% ipython --no-banner

In [1]: import numpy as np

In [2]: np.set_printoptions(precision=2, suppress=True, linewidth=140)

In [3]: J = np.loadtxt("arr.csv", delimiter=",")

In [4]: J
Out[4]: 
array([[12.,  0.,  0., -5., -2., -9.],
       [ 0., 15.,  6., -1., -1., -2.],
       [ 0.,  6.,  3.,  1.,  1.,  1.],
       [-5., -1.,  1., 26.,  9.,  5.],
       [-2., -1.,  1.,  9., 13., -4.],
       [-9., -2.,  1.,  5., -4., 23.]])

In [5]: round(float(np.trace(np.linalg.pinv(J) @ J)), 2)
Out[5]: 5.0

In [6]: np.unique(J.round(6), axis=0).shape
Out[6]: (6, 6)

In [7]: np.linalg.lstsq(J[:-1].T, J[-1])[2]
Out[7]: np.int32(5)

In [8]: np.abs(np.diag(np.linalg.qr(J)[1])) > 1e-9
Out[8]: array([ True,  True,  True,  True,  True, False])

In [9]: Uu, s, Vt = np.linalg.svd(J)

In [10]: vecs = Vt[:(s > 1e-8).sum()]

In [11]: rng = np.random.default_rng(2651)

In [12]: x = J[3] + 2 * J[2] + rng.integers(2) * np.eye(6)[0]

In [13]: x
Out[13]: array([-4., 11.,  7., 28., 11.,  7.])

In [14]: round(np.linalg.norm(x - vecs.T @ vecs @ x), 2)
Out[14]: np.float64(0.15)

In [15]: np.allclose(vecs.T @ vecs @ x, x)
Out[15]: False

In [16]: np.diag(vecs.T @ vecs)
Out[16]: array([0.98, 0.85, 0.23, 1.  , 0.97, 0.97])

In [17]: ev, vecs = np.linalg.eigh(J)

In [18]: x = np.array([2, 0, 1, 1, 1, 1])

In [19]: np.linalg.eigvalsh(J[1:, 1:])
Out[19]: array([ 0.17,  6.45, 17.3 , 24.25, 31.82])

In [20]: round(float(x @ J @ x / (x @ x)), 2), round(ev[0], 2), round(float(ev[-1]), 2)
Out[20]: (9.38, np.float64(0.0), 35.24)

In [21]: W0 = np.load("layer15.npy")

In [22]: W0
Out[22]: 
array([[ 4.16, 19.64, 11.6 ,  3.98, 26.06, 15.78],
       [ 3.03, 20.2 , 10.27,  4.16, 25.78, 13.48],
       [ 5.4 , 19.4 ,  9.99,  7.71, 25.29, 15.75],
       [ 3.36, 20.76,  8.65,  6.53, 24.65, 15.02],
       [ 4.43, 21.17, 11.18,  6.84, 24.55, 14.65],
       [ 6.14, 18.49, 10.47,  6.44, 25.49, 14.8 ],
       [ 4.89, 18.69,  8.76,  5.76, 25.15, 13.94],
       [ 5.18, 20.5 ,  8.73,  5.69, 25.42, 15.53],
       [ 4.57, 20.77,  9.92,  4.69, 24.98, 13.23],
       [ 6.09, 19.56,  9.44,  3.02, 25.12, 14.02],
       [ 4.95, 19.5 ,  9.89,  2.35, 25.59, 14.73],
       [ 4.55, 20.52,  9.69,  5.41, 23.37, 15.38],
       [ 5.11, 18.5 ,  9.18,  3.67, 24.31, 14.75],
       [ 4.62, 19.79,  9.27,  4.49, 25.26, 14.76],
       [ 5.33, 19.31,  9.01,  3.25, 24.13, 14.34],
       [ 6.55, 21.6 , 10.56,  6.01, 25.41, 13.71],
       [ 5.52, 18.6 , 10.09,  5.02, 23.73, 14.37],
       [ 5.31, 21.23,  9.41,  5.11, 25.57, 15.14],
       [ 5.5 , 20.61, 10.75,  3.5 , 25.03, 16.53],
       [ 4.8 , 19.45, 10.34,  3.97, 24.97, 15.56],
       [ 4.02, 21.48,  9.13,  5.7 , 25.55, 15.94],
       [ 5.34, 20.85,  8.76,  3.26, 24.89, 13.86],
       [ 4.7 , 21.17, 10.42,  4.39, 24.85, 14.85],
       [ 6.73, 21.29,  8.38,  5.  , 24.4 , 14.38]])

In [23]: idx = W0[:, 1] > np.median(W0[:, 1])

In [24]: f = W0[idx].mean(axis=0) - W0[~idx].mean(axis=0)

In [25]: idx.astype(int)
Out[25]: array([0, 0, 0, 1, 1, 0, 0, 1, 1, 0, 0, 1, 0, 0, 0, 1, 0, 1, 1, 0, 1, 1, 1, 1])

In [26]: f
Out[26]: array([ 0.02,  1.73, -0.23,  0.69, -0.18,  0.16])
